In [1]: import numpy as np

In [2]: np.set_printoptions(precision=3, suppress=True, linewidth=200)

In [3]: rnd = lambda a: np.round(a, 3) + 0

In [4]: A = np.loadtxt("w.csv", delimiter=",")

In [5]: rnd(A)
Out[5]: 
array([[ 0.045,  0.104,  3.075, -0.364, -1.568,  0.985, -2.05 ],
       [-2.618,  1.346, -0.3  , -2.365,  1.632, -1.797, -1.274],
       [-0.085,  0.87 , -1.349,  0.632,  1.145,  3.745, -2.059]])

In [6]: A.shape
Out[6]: (3, 7)

In [7]: rnd(np.linalg.norm(A, 2))
Out[7]: np.float64(5.0)

In [8]: rnd(A[2] @ A[1])
Out[8]: np.float64(-1.936)

In [9]: feats = np.array([[2.0, 2.0, 1.0, 5.0, -9.0, -7.0],
   ...:     [0.0, 0.0, 0.0, 3.0, 3.0, -5.0],
   ...:     [0.0, 2.0, 2.0, 9.0, 4.0, -1.0],
   ...:     [0.0, 0.0, 0.0, 6.0, 6.0, -7.0],
   ...:     [0.0, 0.0, 0.0, -3.0, -2.0, -9.0],
   ...:     [0.0, 0.0, 0.0, 4.0, 9.0, -1.0]])

In [10]: Uu, s, Vt = np.linalg.svd(feats)

In [11]: V = Vt[:(s > 1e-8).sum()]

In [12]: rng = np.random.default_rng(22932)

In [13]: x = feats[1] + -3 * feats[2] + rng.integers(2) * np.eye(6)[5]

In [14]: x
Out[14]: array([  0.,  -6.,  -6., -24.,  -9.,  -2.])

In [15]: rnd(np.diag(V.T @ V))
Out[15]: array([0.889, 0.556, 0.556, 1.   , 1.   , 1.   ])

In [16]: rnd(np.linalg.norm(x - V.T @ V @ x))
Out[16]: np.float64(0.0)

In [17]: np.allclose(V.T @ V @ x, x)
Out[17]: True

In [18]: rnd(V.T @ V)
Out[18]: 
array([[ 0.889,  0.222, -0.222,  0.   ,  0.   ,  0.   ],
       [ 0.222,  0.556,  0.444,  0.   ,  0.   ,  0.   ],
       [-0.222,  0.444,  0.556,  0.   ,  0.   ,  0.   ],
       [ 0.   ,  0.   ,  0.   ,  1.   ,  0.   ,  0.   ],
       [ 0.   ,  0.   ,  0.   ,  0.   ,  1.   ,  0.   ],
       [ 0.   ,  0.   ,  0.   ,  0.   ,  0.   ,  1.   ]])

In [19]: np.linalg.matrix_rank(np.vstack([feats, x]))
Out[19]: np.int64(5)

In [20]: Uu, s, Vt = np.linalg.svd(feats)

In [21]: np.argmax(s[:-1] / (s[1:] + 1e-6)) + 1
Out[21]: np.int64(5)

In [22]: out = Uu[:, :5] @ np.diag(s[:5]) @ Vt[:5]

In [23]: np.linalg.matrix_rank(feats, rtol=0.05)
Out[23]: np.int64(4)

In [24]: rnd(out)
Out[24]: 
array([[ 2.,  2.,  1.,  5., -9., -7.],
       [ 0.,  0.,  0.,  3.,  3., -5.],
       [ 0.,  2.,  2.,  9.,  4., -1.],
       [ 0.,  0.,  0.,  6.,  6., -7.],
       [ 0.,  0.,  0., -3., -2., -9.],
       [ 0.,  0.,  0.,  4.,  9., -1.]])

In [25]: np.linalg.matrix_rank(out)
Out[25]: np.int64(5)

In [26]: rnd(np.linalg.norm(feats - out, 2)), rnd(s[5])
Out[26]: (np.float64(0.0), np.float64(0.0))

In [27]: rnd(np.linalg.norm(feats - out) / np.linalg.norm(feats))
Out[27]: np.float64(0.0)

In [28]: r = np.linalg.matrix_rank(feats)

In [29]: r
Out[29]: np.int64(5)

In [30]: N = np.linalg.svd(feats)[2][r:].T

In [31]: N.shape
Out[31]: (6, 1)

In [32]: [int(np.linalg.matrix_rank(feats[:, :j + 1])) for j in range(6)]
Out[32]: [1, 2, 2, 3, 4, 5]

In [33]: rnd(N @ N.T)
Out[33]: 
array([[ 0.111, -0.222,  0.222,  0.   ,  0.   ,  0.   ],
       [-0.222,  0.444, -0.444,  0.   ,  0.   ,  0.   ],
       [ 0.222, -0.444,  0.444,  0.   ,  0.   ,  0.   ],
       [ 0.   ,  0.   ,  0.   ,  0.   ,  0.   ,  0.   ],
       [ 0.   ,  0.   ,  0.   ,  0.   ,  0.   ,  0.   ],
       [ 0.   ,  0.   ,  0.   ,  0.   ,  0.   ,  0.   ]])

In [34]: [int(np.linalg.matrix_rank(feats[:i])) for i in range(1, len(feats) + 1)]
Out[34]: [1, 2, 3, 4, 5, 5]

In [35]: np.linalg.matrix_rank(feats.T @ feats), np.linalg.matrix_rank(feats @ feats.T)
Out[35]: (np.int64(5), np.int64(5))

In [36]: [int(np.linalg.matrix_rank(np.delete(feats, i, axis=0))) for i in range(6)]
Out[36]: [4, 5, 4, 5, 5, 5]

In [37]: rnd(feats @ N)
Out[37]: 
array([[0.],
       [0.],
       [0.],
       [0.],
       [0.],
       [0.]])

In [38]: np.allclose(feats @ N, 0)
Out[38]: True

In [39]: rnd(N[:, 0] / N[np.abs(N[:, 0]).round(6).argmax(), 0])
Out[39]: array([-0.5,  1. , -1. ,  0. ,  0. ,  0. ])

In [40]: M = np.array([[0.0, 0.0, 0.0, 0.0, 2.0],
    ...:     [0.0, 0.0, 0.0, 0.0, 3.0],
    ...:     [0.0, 0.0, 0.0, 0.0, 0.0],
    ...:     [0.0, 0.0, 0.0, 0.0, 1.0],
    ...:     [2.0, 3.0, 0.0, 1.0, 0.0]])

In [41]: # 2 groups of indices that never mix

In [42]: vals, V = np.linalg.eigh(M)

In [43]: np.abs(V[:, -1]).round(6).argmax()
Out[43]: np.int64(4)

In [44]: rnd(V.T @ M @ V)
Out[44]: 
array([[-3.742,  0.   ,  0.   ,  0.   ,  0.   ],
       [ 0.   ,  0.   ,  0.   ,  0.   ,  0.   ],
       [ 0.   ,  0.   ,  0.   ,  0.   ,  0.   ],
       [ 0.   ,  0.   ,  0.   ,  0.   ,  0.   ],
       [ 0.   ,  0.   ,  0.   ,  0.   ,  3.742]])

In [45]: rnd(np.linalg.eigvalsh(M @ M))
Out[45]: array([ 0.,  0.,  0., 14., 14.])

In [46]: rnd(vals.sum()), np.trace(M)
Out[46]: (np.float64(0.0), np.float64(0.0))

In [47]: rnd(np.linalg.svd(M, compute_uv=False))
Out[47]: array([3.742, 3.742, 0.   , 0.   , 0.   ])

In [48]: rnd(np.abs(V[:, -1]))
Out[48]: array([0.378, 0.567, 0.   , 0.189, 0.707])

In [49]: rnd(vals)
Out[49]: array([-3.742,  0.   ,  0.   ,  0.   ,  3.742])

In [50]: rnd(V @ np.diag(vals) @ V.T)
Out[50]: 
array([[0., 0., 0., 0., 2.],
       [0., 0., 0., 0., 3.],
       [0., 0., 0., 0., 0.],
       [0., 0., 0., 0., 1.],
       [2., 3., 0., 1., 0.]])

In [51]: np.linalg.matrix_rank(M, rtol=0.1)
Out[51]: np.int64(2)

In [52]: [round(float(x), 3) for x in np.linalg.svd(M, compute_uv=False)[:3]]
Out[52]: [3.742, 3.742, 0.0]

In [53]: out = np.array([[5]])

In [54]: basis = np.array([[-1, 2, 2], [-1, 0, 0], [-2, -2, -2]])

In [55]: mat = np.block([[out, np.zeros((1, 3))], [np.zeros((3, 1)), basis]])

In [56]: mat
Out[56]: 
array([[ 5.,  0.,  0.,  0.],
       [ 0., -1.,  2.,  2.],
       [ 0., -1.,  0.,  0.],
       [ 0., -2., -2., -2.]])

In [57]: # rows and columns are dependent

In [58]: rnd(np.linalg.det(mat[::-1]))
Out[58]: np.float64(0.0)

In [59]: np.einsum("ij,ji->", mat, mat)
Out[59]: np.float64(18.0)

In [60]: rnd(np.linalg.det(2 * mat)), rnd(np.linalg.det(mat))
Out[60]: (np.float64(0.0), np.float64(0.0))

In [61]: rnd(np.linalg.eigvals(mat))
Out[61]: array([-1.5+2.398j, -1.5-2.398j,  0. +0.j   ,  5. +0.j   ])

In [62]: K = np.diag(np.array([-2, -2, 2, -1, 0, 0, 0])) + -2 * np.eye(7, k=1) + -2 * np.eye(7, k=-1)

In [63]: K
Out[63]: 
array([[-2., -2.,  0.,  0.,  0.,  0.,  0.],
       [-2., -2., -2.,  0.,  0.,  0.,  0.],
       [ 0., -2.,  2., -2.,  0.,  0.,  0.],
       [ 0.,  0., -2., -1., -2.,  0.,  0.],
       [ 0.,  0.,  0., -2.,  0., -2.,  0.],
       [ 0.,  0.,  0.,  0., -2.,  0., -2.],
       [ 0.,  0.,  0.,  0.,  0., -2.,  0.]])

In [64]: # equal to its transpose

In [65]: vals, V = np.linalg.eigh(K)

In [66]: rnd(V @ np.diag(vals) @ V.T)
Out[66]: 
array([[-2., -2.,  0.,  0.,  0.,  0.,  0.],
       [-2., -2., -2.,  0.,  0.,  0.,  0.],
       [ 0., -2.,  2., -2.,  0.,  0.,  0.],
       [ 0.,  0., -2., -1., -2.,  0.,  0.],
       [ 0.,  0.,  0., -2.,  0., -2.,  0.],
       [ 0.,  0.,  0.,  0., -2.,  0., -2.],
       [ 0.,  0.,  0.,  0.,  0., -2.,  0.]])

In [67]: rnd(np.linalg.eigvalsh(K + 2 * np.eye(7)))
Out[67]: array([-2.469, -1.545,  0.   ,  1.499,  2.716,  4.859,  5.941])

In [68]: rnd(V.T @ K @ V)
Out[68]: 
array([[-4.469,  0.   ,  0.   ,  0.   ,  0.   ,  0.   ,  0.   ],
       [ 0.   , -3.545,  0.   ,  0.   ,  0.   ,  0.   ,  0.   ],
       [ 0.   ,  0.   , -2.   ,  0.   ,  0.   ,  0.   ,  0.   ],
       [ 0.   ,  0.   ,  0.   , -0.501,  0.   ,  0.   ,  0.   ],
       [ 0.   ,  0.   ,  0.   ,  0.   ,  0.716,  0.   ,  0.   ],
       [ 0.   ,  0.   ,  0.   ,  0.   ,  0.   ,  2.859,  0.   ],
       [ 0.   ,  0.   ,  0.   ,  0.   ,  0.   ,  0.   ,  3.941]])

In [69]: np.abs(V[:, -1]).round(6).argmax()
Out[69]: np.int64(2)

In [70]: rnd(V.T @ V)
Out[70]: 
array([[1., 0., 0., 0., 0., 0., 0.],
       [0., 1., 0., 0., 0., 0., 0.],
       [0., 0., 1., 0., 0., 0., 0.],
       [0., 0., 0., 1., 0., 0., 0.],
       [0., 0., 0., 0., 1., 0., 0.],
       [0., 0., 0., 0., 0., 1., 0.],
       [0., 0., 0., 0., 0., 0., 1.]])

In [71]: (vals > 1e-8).sum(), (vals < -1e-8).sum()
Out[71]: (np.int64(3), np.int64(4))

In [72]: [round(float(np.linalg.det(K[:i, :i])), 2) + 0 for i in range(1, 8)]
Out[72]: [-2.0, 0.0, 8.0, -8.0, -32.0, 32.0, 128.0]

In [73]: rnd(np.linalg.eigvalsh(K).min())
Out[73]: np.float64(-4.469)

In [74]: blk = np.stack([K, -2 * K, K[::-1]])

In [75]: rnd(np.linalg.det(blk))
Out[75]: array([   128., -16384.,   -128.])

In [76]: np.einsum("bij,cij->bc", blk, blk)
Out[76]: 
array([[  61., -122.,   17.],
       [-122.,  244.,  -34.],
       [  17.,  -34.,   61.]])

In [77]: blk.shape
Out[77]: (3, 7, 7)

In [78]: blk.sum(axis=0)
Out[78]: 
array([[ 2.,  2.,  0.,  0.,  0., -2.,  0.],
       [ 2.,  2.,  2.,  0., -2.,  0., -2.],
       [ 0.,  2., -2.,  0.,  0., -2.,  0.],
       [ 0.,  0.,  0.,  0.,  0.,  0.,  0.],
       [ 0., -2.,  2.,  0.,  0.,  2.,  0.],
       [-2., -2., -2.,  0.,  2.,  0.,  2.],
       [-2., -2.,  0.,  0.,  0.,  2.,  0.]])

In [79]: x = np.array([2, 3, 1, 1, 3, 2, 1])

In [80]: h1 = np.maximum(K @ x, 0)

In [81]: rnd(np.tanh(K @ x))
Out[81]: array([-1.   , -1.   , -1.   , -1.   , -1.   , -1.   , -0.999])

In [82]: K.T @ h1
Out[82]: array([0., 0., 0., 0., 0., 0., 0.])

In [83]: np.flatnonzero(h1 > 1e-9)
Out[83]: array([], dtype=int64)

In [84]: h1
Out[84]: array([0., 0., 0., 0., 0., 0., 0.])

In [85]: f = np.array([2, -2, 3, 1, 1, 2, -1])

In [86]: out = K + np.outer(f, np.eye(7)[6])

In [87]: out
Out[87]: 
array([[-2., -2.,  0.,  0.,  0.,  0.,  2.],
       [-2., -2., -2.,  0.,  0.,  0., -2.],
       [ 0., -2.,  2., -2.,  0.,  0.,  3.],
       [ 0.,  0., -2., -1., -2.,  0.,  1.],
       [ 0.,  0.,  0., -2.,  0., -2.,  1.],
       [ 0.,  0.,  0.,  0., -2.,  0.,  0.],
       [ 0.,  0.,  0.,  0.,  0., -2., -1.]])

In [88]: np.linalg.matrix_rank(out - K)
Out[88]: np.int64(1)

In [89]: F = np.loadtxt("arr.csv", delimiter=",")

In [90]: F
Out[90]: 
array([[ -2.,   3.,   2.,  -2.,  -1.],
       [  1.,   2.,   0.,  -3.,  -2.],
       [ -1.,  -1.,   2.,  -4.,  -2.],
       [ -1.,  -3.,   5.,  -5.,   0.],
       [ -3.,   0.,   3.,  -6.,  -3.],
       [  0.,   3.,   6.,  -5.,  -1.],
       [  1.,   3.,   5.,  -4.,  -3.],
       [  4.,   5.,   2.,  -6.,  -1.],
       [  2.,   4.,   3.,  -8.,  -1.],
       [  1.,   3.,   4., -10.,  -1.],
       [  4.,   5.,   5., -13.,   2.],
       [  3.,   3.,   2., -10.,   0.],
       [  6.,   0.,   2., -10.,   0.],
       [  3.,   1.,   3.,  -8.,  -1.],
       [  3.,   4.,   0., -11.,  -3.],
       [  5.,   1.,  -2., -11.,  -6.],
       [  2.,   4.,  -3., -14.,  -5.],
       [  5.,   5.,  -4., -17.,  -3.],
       [  3.,   8.,  -2., -17.,  -1.],
       [  0.,  10.,  -2., -14.,   1.],
       [ -2.,   8.,   1., -12.,   2.],
       [ -1.,  10.,   2., -14.,   4.],
       [ -1.,   9.,   3., -16.,   6.],
       [ -4.,  11.,   1., -17.,   5.]])

In [91]: f = np.array([1, 2])

In [92]: np.correlate(feats[5], feats[2], "full")
Out[92]: array([ 0.,  0.,  0., -4.,  7., 73., 85., 17., 16., -2.,  0.])

In [93]: np.array([np.convolve(row, f, "same") for row in feats])
Out[93]: 
array([[  2.,   6.,   5.,   7.,   1., -25.],
       [  0.,   0.,   0.,   3.,   9.,   1.],
       [  0.,   2.,   6.,  13.,  22.,   7.],
       [  0.,   0.,   0.,   6.,  18.,   5.],
       [  0.,   0.,   0.,  -3.,  -8., -13.],
       [  0.,   0.,   0.,   4.,  17.,  17.]])
